>>> import numpy as np
>>> np.set_printoptions(precision=2, suppress=True, linewidth=160, legacy="1.25")
>>> rnd = lambda a: np.round(a, 2) + 0
>>> W0 = np.load("test7.npy")
>>> W0
array([[0, 0, 0, 0, 4, 0],
       [0, 0, 0, 0, 0, 7],
       [0, 0, 0, 9, 0, 0],
       [0, 1, 0, 0, 0, 0],
       [0, 0, 6, 0, 0, 0],
       [6, 0, 0, 0, 0, 0]])
>>> out = np.array([[0, 1], [2, 1], [-1, 0], [0, -2], [-1, 2], [-2, 0]])
>>> np.linalg.matrix_rank(W0 @ out)
2
>>> np.einsum("ik,kj->ji", W0, out)
array([[ -4, -14,   0,   2,  -6,   0],
       [  8,   0, -18,   1,   0,   6]])
>>> np.einsum("ik,kj->ij", W0, out)
array([[ -4,   8],
       [-14,   0],
       [  0, -18],
       [  2,   1],
       [ -6,   0],
       [  0,   6]])
>>> np.linalg.matrix_rank(np.vstack([W0, out.T]))
6
>>> out.T @ W0.T
array([[ -4, -14,   0,   2,  -6,   0],
       [  8,   0, -18,   1,   0,   6]])
>>> np.vstack([W0, out.T]).shape
(8, 6)
>>> rnd(np.linalg.svd(W0, compute_uv=False))
array([9., 7., 6., 6., 4., 1.])
>>> rnd(np.linalg.pinv(W0))
array([[0.  , 0.  , 0.  , 0.  , 0.  , 0.17],
       [0.  , 0.  , 0.  , 1.  , 0.  , 0.  ],
       [0.  , 0.  , 0.  , 0.  , 0.17, 0.  ],
       [0.  , 0.  , 0.11, 0.  , 0.  , 0.  ],
       [0.25, 0.  , 0.  , 0.  , 0.  , 0.  ],
       [0.  , 0.14, 0.  , 0.  , 0.  , 0.  ]])
>>> W0[:, 3] @ W0[:, 4]
0
>>> rng = np.random.default_rng(48)
>>> labels = rng.permutation(6)
>>> out = W0[:, labels] * rng.choice([-1, 1], 6)
>>> out
array([[ 0,  0,  0,  4,  0,  0],
       [ 0,  7,  0,  0,  0,  0],
       [-9,  0,  0,  0,  0,  0],
       [ 0,  0,  0,  0,  0,  1],
       [ 0,  0,  6,  0,  0,  0],
       [ 0,  0,  0,  0,  6,  0]])
>>> Uu, _, vt = np.linalg.svd(W0.T @ out)
>>> rnd(Uu @ vt)
array([[ 0.,  0.,  0.,  0.,  1.,  0.],
       [ 0.,  0.,  0.,  0.,  0.,  1.],
       [ 0.,  0.,  1.,  0.,  0.,  0.],
       [-1.,  0.,  0.,  0.,  0.,  0.],
       [ 0.,  0.,  0.,  1.,  0.,  0.],
       [ 0.,  1.,  0.,  0.,  0.,  0.]])
>>> rnd(np.linalg.det(W0))
-9072.0
>>> np.diff(W0, axis=0)
array([[ 0,  0,  0,  0, -4,  7],
       [ 0,  0,  0,  9,  0, -7],
       [ 0,  1,  0, -9,  0,  0],
       [ 0, -1,  6,  0,  0,  0],
       [ 6,  0, -6,  0,  0,  0]])
>>> rnd(W0.mean(axis=0))
array([1.  , 0.17, 1.  , 1.5 , 0.67, 1.17])
>>> rnd(np.linalg.svd(W0, compute_uv=False))
array([9., 7., 6., 6., 4., 1.])
>>> W0.sum(axis=1)
array([4, 7, 9, 1, 6, 6])
>>> W0[6]
Traceback (most recent call last):
  File "<python-input-26>", line 1, in <module>
    W0[6]
    ~~^^^
IndexError: index 6 is out of bounds for axis 0 with size 6
>>> W0.sum(axis=0)
array([6, 1, 6, 9, 4, 7])
>>> np.zeros(6, 6)
Traceback (most recent call last):
  File "<python-input-28>", line 1, in <module>
    np.zeros(6, 6)
    ~~~~~~~~^^^^^^
TypeError: Cannot interpret '6' as a data type
>>> mat = np.array([[-5.0, 0.0, -3.0, 2.0, -3.0, 2.0],
...     [0.0, 1.0, 1.0, -1.0, 2.0, -1.0],
...     [0.0, 1.0, 2.0, -1.0, 1.0, 0.0],
...     [0.0, 1.0, 1.0, -2.0, 1.0, -2.0],
...     [0.0, 0.0, 2.0, 2.0, 1.0, 2.0],
...     [0.0, 1.0, 2.0, 1.0, -1.0, 1.0]])
>>> r0 = np.array([2, 9, 7, -6, 9, 6])
>>> out = W0 + np.outer(r0, np.eye(6)[4])
>>> np.linalg.matrix_rank(np.linalg.inv(out) - np.linalg.inv(W0), tol=1e-8)
1
>>> np.linalg.matrix_rank(out - W0)
1
>>> C2 = mat.T @ mat
>>> (mat @ mat.T).shape
(6, 6)
>>> C2
array([[ 25.,   0.,  15., -10.,  15., -10.],
       [  0.,   4.,   6.,  -3.,   3.,  -2.],
       [ 15.,   6.,  23.,  -5.,  14.,  -3.],
       [-10.,  -3.,  -5.,  15., -10.,  14.],
       [ 15.,   3.,  14., -10.,  17.,  -9.],
       [-10.,  -2.,  -3.,  14.,  -9.,  14.]])
>>> np.allclose(C2, C2.T)
True
>>> rnd(np.linalg.svd(mat, compute_uv=False) ** 2)
array([62.97, 20.6 , 10.33,  3.61,  0.37,  0.11])
>>> np.trace(C2), (mat ** 2).sum()
(98.0, 98.0)
>>> q, r_ = np.linalg.qr(mat)
>>> q.shape, r_.shape
((6, 6), (6, 6))
>>> rnd(np.abs(np.diag(r_)))
array([5.  , 2.  , 2.24, 1.64, 1.93, 0.63])
>>> abs(r_[0, 0]), rnd(np.linalg.norm(mat[:, 0]))
(5.0, 5.0)
>>> rnd(q @ r_)
array([[-5.,  0., -3.,  2., -3.,  2.],
       [ 0.,  1.,  1., -1.,  2., -1.],
       [ 0.,  1.,  2., -1.,  1.,  0.],
       [ 0.,  1.,  1., -2.,  1., -2.],
       [ 0.,  0.,  2.,  2.,  1.,  2.],
       [ 0.,  1.,  2.,  1., -1.,  1.]])
>>> out = np.array([[0, 2, -1, 0], [0, 1, 1, 2], [2, 1, -2, 2], [0, 1, 0, 1]])
>>> X = out - out.T
>>> X
array([[ 0,  2, -3,  0],
       [-2,  0,  0,  1],
       [ 3,  0,  0,  2],
       [ 0, -1, -2,  0]])
>>> x0 = np.array([3, -2, 0, -2])
>>> a = np.maximum(X @ x0, 0)
>>> X * (a > 1e-9)[:, None]
array([[ 0,  0,  0,  0],
       [ 0,  0,  0,  0],
       [ 3,  0,  0,  2],
       [ 0, -1, -2,  0]])
>>> np.maximum(X @ x0, 0) - np.maximum(-X @ x0, 0)
array([-4, -8,  5,  2])
>>> np.flatnonzero(a > 1e-9)
array([2, 3])
>>> x0 = np.array([3, 1, 2, 2, 1, 5])
>>> (W0 @ x0).argmax()
1
>>> W0 @ np.eye(6)[3]
array([0., 0., 9., 0., 0., 0.])
>>> (W0 * x0).sum(axis=1)
array([ 4, 35, 18,  1, 12, 18])
>>> W0 * x0
array([[ 0,  0,  0,  0,  4,  0],
       [ 0,  0,  0,  0,  0, 35],
       [ 0,  0,  0, 18,  0,  0],
       [ 0,  1,  0,  0,  0,  0],
       [ 0,  0, 12,  0,  0,  0],
       [18,  0,  0,  0,  0,  0]])
>>> np.einsum("ij,j->i", W0, x0)
array([ 4, 35, 18,  1, 12, 18])
>>> W0 @ np.ones(6)
array([4., 7., 9., 1., 6., 6.])
>>> out = X / np.sqrt((X ** 2).mean(axis=1, keepdims=True))
>>> rnd(out[1])
array([-1.79,  0.  ,  0.  ,  0.89])
>>> np.linalg.matrix_rank(X - X.mean(axis=1, keepdims=True))
3
>>> rnd(np.linalg.norm(out, axis=1))
array([2., 2., 2., 2.])
>>> P = np.triu(np.array([[3, 2, 0, 3], [1, 3, 0, 2], [0, 1, 0, 0], [3, 2, 0, 1]]), 1) + np.eye(4)
>>> out = P @ X @ np.linalg.inv(P)
>>> rnd(np.linalg.det(out))
49.0
>>> P @ X - X @ P
array([[-4., -3., -6., -2.],
       [ 0.,  2., -4.,  6.],
       [ 0., -6.,  0., -9.],
       [ 0.,  0.,  0.,  2.]])
>>> rnd(np.poly(out))
array([ 1.,  0., 18.,  0., 49.])
>>> np.linalg.matrix_rank(out)
4
>>> r0 = np.array([3, 0, 0])
>>> np.convolve(X[1], r0)
array([-6,  0,  0,  3,  0,  0])
>>> A = np.load("data.npy")
>>> A
array([[ 0,  0,  0,  2,  0,  0,  0,  0],
       [ 0,  0,  0,  2,  0,  0,  0,  0],
       [ 0,  0,  0,  0,  0,  0,  0,  0],
       [-1,  0,  0,  0,  0,  0,  0,  0],
       [ 0,  0,  0,  0,  0,  2,  2,  0],
       [ 0,  0,  0,  0,  0,  0,  0,  0]])
>>> Uu, sigma, vt = np.linalg.svd(A)
>>> vecs = vt[:(sigma > 1e-8).sum()]
>>> x0 = A[1] + -1 * A[0] + rng.integers(2) * np.eye(8)[1]
>>> x0
array([0., 1., 0., 0., 0., 0., 0., 0.])
>>> rnd(np.diag(vecs.T @ vecs))
array([1. , 0. , 0. , 1. , 0. , 0.5, 0.5, 0. ])
>>> np.allclose(vecs.T @ vecs @ x0, x0)
False
>>> feats = np.load("run14.npy")
>>> feats
array([[-2.06,  1.07, -2.99, -0.14],
       [-2.01,  0.98, -3.02, -0.07],
       [-1.98,  0.97, -3.05, -0.04],
       [-2.06,  1.  , -2.96, -0.13],
       [-1.96,  1.07, -2.94, -0.11],
       [-2.01,  1.09, -3.08, -0.1 ],
       [-2.06,  1.07, -2.91,  0.08],
       [-1.95,  1.05, -2.98,  0.04],
       [-1.98,  1.09, -3.04, -0.13],
       [-2.01,  0.95, -3.15, -0.1 ],
       [-1.94,  0.98, -3.12, -0.08],
       [-1.95,  1.1 , -3.06, -0.03],
       [-1.99,  1.08, -2.98, -0.15],
       [-1.9 ,  0.98, -3.11,  0.05],
       [-2.04,  1.04, -2.86,  0.15],
       [-1.99,  0.95, -2.88, -0.05],
       [-1.96,  1.07, -2.84,  0.09],
       [-1.96,  1.16, -3.03, -0.04],
       [ 2.9 ,  2.91, -2.21,  0.27],
       [ 2.99,  3.05, -2.12, -0.03],
       [ 3.08,  3.  , -2.07,  0.05],
       [ 2.99,  3.17, -2.12, -0.03],
       [ 3.16,  3.05, -2.22,  0.23],
       [ 2.86,  3.04, -1.98,  0.12],
       [ 2.9 ,  3.19, -2.06,  0.11],
       [ 2.96,  3.11, -2.02, -0.05],
       [ 3.01,  3.07, -2.14, -0.05],
       [ 2.96,  3.15, -2.19,  0.14],
       [ 3.07,  3.18, -1.93,  0.11],
       [ 2.91,  3.09, -2.1 ,  0.05],
       [ 2.82,  2.83, -1.92, -0.13],
       [ 2.95,  3.15, -1.88, -0.01],
       [ 2.83,  3.06, -1.99,  0.11],
       [ 3.  ,  3.19, -1.81, -0.06],
       [ 3.  ,  2.96, -2.12,  0.08],
       [ 3.11,  2.82, -1.92,  0.16]])
>>> out = feats / np.linalg.norm(feats, axis=1, keepdims=True)
>>> C2 = out @ out.T
>>> rnd(np.linalg.norm(out, axis=1))
array([1., 1., 1., 1., 1., 1., 1., 1., 1., 1., 1., 1., 1., 1., 1., 1., 1., 1., 1., 1., 1., 1., 1., 1., 1., 1., 1., 1., 1., 1., 1., 1., 1., 1., 1., 1.])
>>> rnd(np.degrees(np.arccos(np.clip(C2[12, 22], -1, 1))))
78.79
>>> W2 = feats[[30, 29]].astype(float)
>>> for _ in range(3):
...     labels = np.linalg.norm(feats[:, None] - W2, axis=-1).argmin(axis=1)
...     W2 = np.array([feats[labels == j].mean(axis=0) for j in range(2)])
... 
>>> labels
array([0, 0, 0, 0, 0, 0, 0, 0, 0, 0, 0, 0, 0, 0, 0, 0, 0, 0, 1, 1, 1, 1, 1, 1, 1, 1, 1, 1, 1, 1, 1, 1, 1, 1, 1, 1])
>>> np.abs(W2[1] - W2[0]).argmax()
0
>>> rnd(W2)
array([[-1.99,  1.04, -3.  , -0.04],
       [ 2.97,  3.06, -2.04,  0.06]])
